% python3 -q
>>> import numpy as np
>>> from numpy import linalg as LA
>>> np.set_printoptions(suppress=True, linewidth=100)
>>> def rd(a):
...     return np.round(a, 3) + 0
... 
>>> E = np.array([[16, 8, 16, -8, -8, -8],
...     [-14, -7, -14, 7, 7, 7],
...     [12, 6, 12, -6, -6, -6]])
>>> U, sv, Vh = LA.svd(E)
>>> rd(sv)
array([42.285,  0.   ,  0.   ])
>>> B = U[:, :1] @ np.diag(sv[:1]) @ Vh[:1]
>>> rd(LA.norm(E - B, 2)), rd(sv[1])
(np.float64(0.0), np.float64(0.0))
>>> rd(np.abs(E - B).max())
np.float64(0.0)
>>> print(LA.matrix_rank(E, rtol=0.05))
1
>>> LA.matrix_rank(B)
np.int64(1)
>>> rd(B)
array([[ 16.,   8.,  16.,  -8.,  -8.,  -8.],
       [-14.,  -7., -14.,   7.,   7.,   7.],
       [ 12.,   6.,  12.,  -6.,  -6.,  -6.]])
>>> print(LA.matrix_rank(E, rtol=0.1))
1
>>> A = np.load("x.npy")
>>> A
array([[ 2,  8, -2],
       [ 0,  0, -3],
       [ 2,  8,  2],
       [ 2,  8,  3]])
>>> U, sv, Vh = LA.svd(A)
>>> np.argmax(sv[:-1] / (sv[1:] + 1e-6)) + 1
np.int64(2)
>>> rd(sv)
array([14.4  ,  4.757,  0.   ])
>>> B = U[:, :2] @ np.diag(sv[:2]) @ Vh[:2]
>>> LA.matrix_rank(B)
np.int64(2)
>>> rd(B)
array([[ 2.,  8., -2.],
       [ 0.,  0., -3.],
       [ 2.,  8.,  2.],
       [ 2.,  8.,  3.]])
>>> LA.matrix_rank(A, rtol=0.05)
np.int64(2)
>>> r0 = np.array([-4, 3, -5])
>>> np.array([np.convolve(row, r0, "same") for row in A])
array([[-26,  22, -46],
       [  0,  12,  -9],
       [-26,   6, -34],
       [-26,   2, -31]])
>>> np.polyval(r0, A[1])
array([ -5,  -5, -50])
>>> print(np.convolve(A[1], r0))
[ 0  0 12 -9 15]
>>> J = np.array([[1, 2], [1, 1], [1, 1]])
>>> J[-1] = J[0] + 2 * J[1]
>>> J
array([[1, 2],
       [1, 1],
       [3, 4]])
>>> hat = J @ LA.solve(J.T @ J, J.T)
>>> rd(LA.eigvalsh(hat))
array([0., 1., 1.])
>>> x = np.array([3, 0])
>>> h1 = np.maximum(J @ x, 0)
>>> J * (h1 > 1e-9)[:, None]
array([[1, 2],
       [1, 1],
       [3, 4]])
>>> J.T @ h1
array([33, 45])
>>> np.maximum(J @ x, 0) - np.maximum(-J @ x, 0)
array([3, 3, 9])
>>> np.maximum(J @ (3 * x), 0)
array([ 9,  9, 27])
>>> r0, g = E[0], E[2]
>>> r0 @ r0
np.int64(768)
>>> r0 @ g
np.int64(576)
>>> p = (r0 @ g) / (r0 @ r0) * r0
>>> np.outer(r0, g)
array([[192,  96, 192, -96, -96, -96],
       [ 96,  48,  96, -48, -48, -48],
       [192,  96, 192, -96, -96, -96],
       [-96, -48, -96,  48,  48,  48],
       [-96, -48, -96,  48,  48,  48],
       [-96, -48, -96,  48,  48,  48]])
>>> g - p
array([0., 0., 0., 0., 0., 0.])
>>> (g - p) @ r0
np.float64(0.0)
>>> data = np.load("run3.npy")
>>> data
array([[ 14,  14,   4,  13,  10],
       [ 14,   4,  -1,   7,  -1],
       [  4,  -1, -10, -12,  -1],
       [ 13,   7, -12,   6,  -3],
       [ 10,  -1,  -1,  -3,  -8]])
>>> evals, vecs = LA.eig(data)
>>> rd(np.sort(LA.eigvals(data.T)))
array([-22.354, -10.848,  -2.039,   8.129,  33.111])
>>> print(rd(data @ vecs[:, 0] - evals[0] * vecs[:, 0]))
[0. 0. 0. 0. 0.]
>>> print(rd(np.sort(LA.eigvals(data @ data))))
[   4.156   66.087  117.683  499.706 1096.368]
>>> rd(np.prod(evals))
np.float64(-133068.0)
>>> q, R = LA.qr(data)
>>> print(q.shape, R.shape)
(5, 5) (5, 5)
>>> np.allclose(R.T @ R, data.T @ data)
True
>>> rd(np.abs(np.diag(R)))
array([26.019, 10.155, 13.743,  9.096,  4.029])
>>> rd(q @ R)
array([[ 14.,  14.,   4.,  13.,  10.],
       [ 14.,   4.,  -1.,   7.,  -1.],
       [  4.,  -1., -10., -12.,  -1.],
       [ 13.,   7., -12.,   6.,  -3.],
       [ 10.,  -1.,  -1.,  -3.,  -8.]])
>>> rd(q.T @ q)
array([[1., 0., 0., 0., 0.],
       [0., 1., 0., 0., 0.],
       [0., 0., 1., 0., 0.],
       [0., 0., 0., 1., 0.],
       [0., 0., 0., 0., 1.]])
>>> np.trace(q @ q.T)
np.float64(5.0)
